% python3 -q
>>> import numpy as np
>>> import numpy.linalg as la
>>> np.set_printoptions(precision=1, suppress=True, linewidth=160, sign=" ")
>>> X = np.load("a.npy")
>>> X
array([[ 3,  0,  0],
       [ 0, -3,  0],
       [ 0,  0, -1]])
>>> np.sort(la.eigvals(X))
array([-3., -1.,  3.])
>>> X @ X
array([[ 9,  0,  0],
       [ 0,  9,  0],
       [ 0,  0,  1]])
>>> np.prod(np.diag(X)), np.round(la.det(X), 1)
(np.int64(9), np.float64(9.0))
>>> Q, r_ = la.qr(X)
>>> r_
array([[ 3.,  0.,  0.],
       [ 0., -3.,  0.],
       [ 0.,  0., -1.]])
>>> Q
array([[ 1.,  0.,  0.],
       [-0.,  1.,  0.],
       [-0., -0.,  1.]])
>>> Q @ r_
array([[ 3.,  0.,  0.],
       [ 0., -3.,  0.],
       [ 0.,  0., -1.]])
>>> abs(r_[0, 0]), np.round(la.norm(X[:, 0]), 1)
(np.float64(3.0), np.float64(3.0))
>>> np.abs(np.diag(r_))
array([ 3.,  3.,  1.])
>>> round(float(la.eigvalsh(X).min()), 1)
-3.0
>>> np.all(la.eigvalsh(X) > 0)
np.False_
>>> round(float(la.det(2 * X)), 1), np.round(la.det(X), 1)
(72.0, np.float64(9.0))
>>> round(la.det(X.T), 1)
np.float64(9.0)
>>> np.einsum("ij,ji->", X, X)
np.int64(19)
>>> np.round(la.det(X[::-1]), 1)
np.float64(-9.0)
>>> np.poly(X)
array([ 1.,  1., -9., -9.])
>>> np.kron(np.eye(2, dtype=int), X)
array([[ 3,  0,  0,  0,  0,  0],
       [ 0, -3,  0,  0,  0,  0],
       [ 0,  0, -1,  0,  0,  0],
       [ 0,  0,  0,  3,  0,  0],
       [ 0,  0,  0,  0, -3,  0],
       [ 0,  0,  0,  0,  0, -1]])
>>> np.round(la.eigvals(X).sum().real, 1)
np.float64(-1.0)
>>> np.einsum("ii->", X)
np.int64(-1)
>>> Q, evecs = la.qr(X[:, :2])[0], la.qr(X[:, 2:])[0]
>>> sig = la.svd(Q.T @ evecs, compute_uv=False)
>>> (sig > 0.9).sum()
np.int64(0)
>>> arr = np.diag(20 * np.array([2, -1, 0, -4])) + np.array([[2, 3, 7, 8], [7, 3, 8, 7], [6, 2, 3, 1], [6, 7, 9, 6]])
>>> arr
array([[ 42,   3,   7,   8],
       [  7, -17,   8,   7],
       [  6,   2,   3,   1],
       [  6,   7,   9, -74]])
>>> A2 = arr / la.norm(arr, axis=1, keepdims=True)
>>> gram = A2 @ A2.T
>>> np.argwhere(np.triu(np.abs(gram) > 0.95, 1))
array([], shape=(0, 2), dtype=int64)
>>> vec = np.array([1, -3, -4, 0])
>>> target = arr @ vec
>>> beta, lr = np.zeros(4), 1 / la.norm(arr, 2) ** 2
>>> for i in range(50):
...     beta -= lr * arr.T @ (arr @ beta - target)
...     if i % 10 == 0: print(i, round(la.norm(arr @ beta - target), 1))
... 
0 22.8
10 15.7
20 12.8
30 11.6
40 11.2
>>> np.round(la.cond(arr), 1)
np.float64(32.3)
>>> beta.round(1) + 0
array([ 0. , -1.2,  0.2,  0.6])
>>> A2 = arr ** -1
Traceback (most recent call last):
  File "<python-input-38>", line 1, in <module>
    A2 = arr ** -1
         ~~~~^^~~~
ValueError: Integers to negative integer powers are not allowed.
>>> A2 = la.inv(arr)
>>> np.round(arr @ A2, 1) + 0
array([[ 1.,  0.,  0.,  0.],
       [ 0.,  1.,  0.,  0.],
       [ 0.,  0.,  1.,  0.],
       [ 0.,  0.,  0.,  1.]])
>>> np.round(la.slogdet(arr)[0], 1)
np.float64(1.0)
>>> A2.round(1) + 0
array([[ 0. ,  0. , -0.1,  0. ],
       [ 0. ,  0. ,  0.2,  0. ],
       [-0.1,  0. ,  0.4,  0. ],
       [ 0. ,  0. ,  0.1,  0. ]])
>>> la.det(arr) * A2
array([[  5146.,   -368., -12100.,    358.],
       [ -2235.,  -6264.,  23470.,   -517.],
       [ -8525.,   4920.,  53666.,    269.],
       [  -831.,    -24.,   7766.,  -1921.]])
>>> data = np.load("block1.npy")
>>> data
array([[ 2, -2,  0,  2,  4,  4,  0, -6, -4],
       [ 1, -1,  0,  1,  2,  2,  0, -3, -2],
       [ 0,  0,  0,  0,  0,  0,  0,  0,  0]])
>>> U, sig, vt = la.svd(data)
>>> sig.round(1) + 0
array([ 11.,   0.,   0.])
>>> np.argmax(sig[:-1] / (sig[1:] + 1e-6)) + 1
np.int64(1)
>>> A2 = U[:, :1] @ np.diag(sig[:1]) @ vt[:1]
>>> np.round(la.norm(data - A2, 2), 1), round(float(sig[1]), 1)
(np.float64(0.0), 0.0)
>>> A2
array([[ 2., -2.,  0.,  2.,  4.,  4.,  0., -6., -4.],
       [ 1., -1.,  0.,  1.,  2.,  2.,  0., -3., -2.],
       [ 0.,  0.,  0.,  0.,  0.,  0.,  0.,  0.,  0.]])
>>> la.matrix_rank(data, rtol=0.05)
np.int64(1)
>>> round(la.norm(data, 2) / la.norm(data), 1)
np.float64(1.0)
>>> Q = arr.astype(float).copy()
>>> for j in range(4):
...     Q[:, j] -= Q[:, :j] @ (Q[:, :j].T @ Q[:, j])
...     Q[:, j] /= la.norm(Q[:, j])
... 
>>> Q.round(1) + 0
array([[ 1. ,  0.1, -0.2, -0.1],
       [ 0.2, -0.9,  0.4,  0. ],
       [ 0.1,  0.1,  0.2,  1. ],
       [ 0.1,  0.4,  0.9, -0.2]])
>>> np.round(Q.T @ arr, 1) + 0
array([[ 43.4,   1.4,   9.7,  -1.2],
       [  0. ,  18.7,  -3.2, -32.6],
       [  0. ,   0. ,   9.9, -64.9],
       [  0. ,   0. ,   0. ,  17.8]])
>>> np.round(Q.T @ Q, 1) + 0
array([[ 1.,  0.,  0.,  0.],
       [ 0.,  1.,  0.,  0.],
       [ 0.,  0.,  1.,  0.],
       [ 0.,  0.,  0.,  1.]])
>>> J = np.loadtxt("data.csv", delimiter=",")
>>> J
array([[-2.,  0.,  0.,  2.,  2.,  1.,  2.,  0.,  1.],
       [ 0., -3.,  0.,  0.,  0.,  0.,  0.,  0.,  0.],
       [ 0.,  0., -3.,  0.,  0.,  0.,  0.,  0.,  0.],
       [ 2.,  0.,  0.,  1.,  4.,  2.,  4.,  0.,  2.],
       [ 2.,  0.,  0.,  4.,  1.,  2.,  4.,  0.,  2.],
       [ 1.,  0.,  0.,  2.,  2., -2.,  2.,  0.,  1.],
       [ 2.,  0.,  0.,  4.,  4.,  2.,  1.,  0.,  2.],
       [ 0.,  0.,  0.,  0.,  0.,  0.,  0., -3.,  0.],
       [ 1.,  0.,  0.,  2.,  2.,  1.,  2.,  0., -2.]])
>>> # splits into 4 blocks
>>> T = np.stack([J, 2 * J, J[::-1]])
>>> la.matrix_rank(T.reshape(3, -1))
np.int64(2)
>>> np.einsum("bij,cij->bc", T, T)
array([[ 216.,  432.,   99.],
       [ 432.,  864.,  198.],
       [  99.,  198.,  216.]])
>>> T.shape
(3, 9, 9)
